% python3 -q
>>> import numpy as np
>>> np.set_printoptions(suppress=True, linewidth=200)
>>> X = np.loadtxt("data.csv", delimiter=",")
>>> X
array([[ -3.,   5.,   5.,  -2.],
       [ -8.,   1.,   1.,  -4.],
       [ -5.,   6.,   2.,  -3.],
       [ -9.,   6.,   6.,  -5.],
       [-12.,   3.,   5.,  -1.],
       [-12.,   7.,   7.,  -6.],
       [ -8.,   4.,   7.,  -7.],
       [ -7.,   2.,  12.,  -3.],
       [ -6.,  -1.,  10.,  -3.],
       [-10.,   1.,   7.,  -2.],
       [ -8.,  -4.,   2.,  -5.],
       [-11.,  -7.,   6.,  -8.],
       [-16., -10.,   6.,  -4.],
       [-19.,  -6.,   3.,   0.],
       [-21.,  -8.,   1.,   4.],
       [-16.,  -7.,  -1.,   0.],
       [-21.,  -9.,  -3.,  -4.],
       [-17.,  -7.,  -3.,  -8.],
       [-19.,  -8.,   0., -10.],
       [-18.,  -4.,  -3.,  -6.],
       [-17.,  -8.,  -7.,  -6.],
       [-16., -10.,  -6.,  -6.],
       [-15., -11.,  -8., -11.],
       [-10., -12.,  -5., -10.],
       [-13., -15.,  -7.,  -7.],
       [ -8., -15., -10.,  -3.],
       [-10., -19.,  -7.,  -1.],
       [-10., -15., -11.,  -4.],
       [ -9., -11., -10.,  -3.],
       [-10., -13.,  -6.,  -7.],
       [-15.,  -8., -10.,  -2.],
       [-15.,  -7.,  -8.,   2.],
       [-16.,  -8.,  -9.,   3.],
       [-18.,  -8., -14.,   0.],
       [-20.,  -3., -19.,   5.]])
>>> W2 = X[[14, 28]].astype(float)
>>> for _ in range(6):
...     z = np.linalg.norm(X[:, None] - W2, axis=-1).argmin(axis=1)
...     W2 = np.array([X[z == j].mean(axis=0) for j in range(2)])
... 
>>> z
array([0, 0, 0, 0, 0, 0, 0, 0, 0, 0, 0, 0, 1, 1, 1, 1, 1, 1, 1, 1, 1, 1, 1, 1, 1, 1, 1, 1, 1, 1, 1, 1, 1, 1, 1])
>>> W2.round(2)
array([[ -8.25,   1.92,   5.83,  -4.08],
       [-15.17,  -9.65,  -5.96,  -3.39]])
>>> np.abs(W2[1] - W2[0]).argmax()
np.int64(2)
>>> vec = np.array([0, 3, 9, 8])
>>> y = X @ vec
>>> np.round(np.linalg.solve(X.T @ X, X.T @ y), 2) + 0
array([0., 3., 9., 8.])
>>> try:
...     np.linalg.solve(X, y)
... except np.linalg.LinAlgError as e:
...     print(repr(e))
... 
LinAlgError('Last 2 dimensions of the array must be square')
>>> print(np.round(np.linalg.pinv(X) @ X, 2) + 0)
[[1. 0. 0. 0.]
 [0. 1. 0. 0.]
 [0. 0. 1. 0.]
 [0. 0. 0. 1.]]
>>> y
array([  44.,  -20.,   12.,   32.,   46.,   36.,   19.,   90.,   63.,   50.,  -34.,  -31.,   -8.,    9.,   17.,  -30.,  -86., -112., -104.,  -87., -135., -132., -193., -161., -164., -159., -128.,
       -176., -147., -149., -130.,  -77.,  -81., -150., -140.])
>>> rng = np.random.default_rng(50359)
>>> y = y + 0.05 * rng.normal(size=35)
>>> y.round(2)
array([  43.98,  -19.96,   11.98,   32.  ,   45.95,   36.03,   18.92,   90.  ,   62.97,   50.01,  -33.94,  -30.92,   -8.03,    9.03,   17.1 ,  -29.95,  -86.02, -112.03, -103.97,  -86.97, -134.94,
       -131.93, -192.93, -161.  , -163.99, -158.92, -128.01, -176.  , -146.98, -149.07, -130.06,  -77.  ,  -80.94, -150.  , -140.04])
>>> beta, *_ = np.linalg.lstsq(X, y)
>>> print(beta.round(2) + 0)
[0. 3. 9. 8.]
>>> [round(float(np.linalg.norm(np.linalg.solve(X.T @ X + lam * np.eye(4), X.T @ y))), 2) for lam in (0, 1, 10, 100)]
[12.41, 12.39, 12.22, 10.91]
>>> beta.round()
array([-0.,  3.,  9.,  8.])
>>> round(np.linalg.norm(y - X @ beta), 2)
np.float64(0.25)
>>> cov = np.cov(X, rowvar=False)
>>> np.round(np.linalg.eigvalsh(cov)[::-1], 2)
array([89.84, 23.3 , 17.6 , 10.14])
>>> np.round(np.corrcoef(X.T), 2)
array([[ 1.  ,  0.35,  0.4 , -0.2 ],
       [ 0.35,  1.  ,  0.65,  0.09],
       [ 0.4 ,  0.65,  1.  , -0.2 ],
       [-0.2 ,  0.09, -0.2 ,  1.  ]])
>>> np.median(X, axis=0)
array([-12.,  -7.,  -3.,  -4.])
>>> print(np.round(X.std(axis=0), 2))
[4.81 6.71 7.37 3.8 ]
>>> cov.round(2)
array([[23.81, 11.55, 14.75, -3.69],
       [11.55, 46.34, 32.91,  2.44],
       [14.75, 32.91, 55.85, -5.68],
       [-3.69,  2.44, -5.68, 14.89]])
>>> round(float(np.corrcoef(X[:, 1], X[:, 3])[0, 1]), 2)
0.09
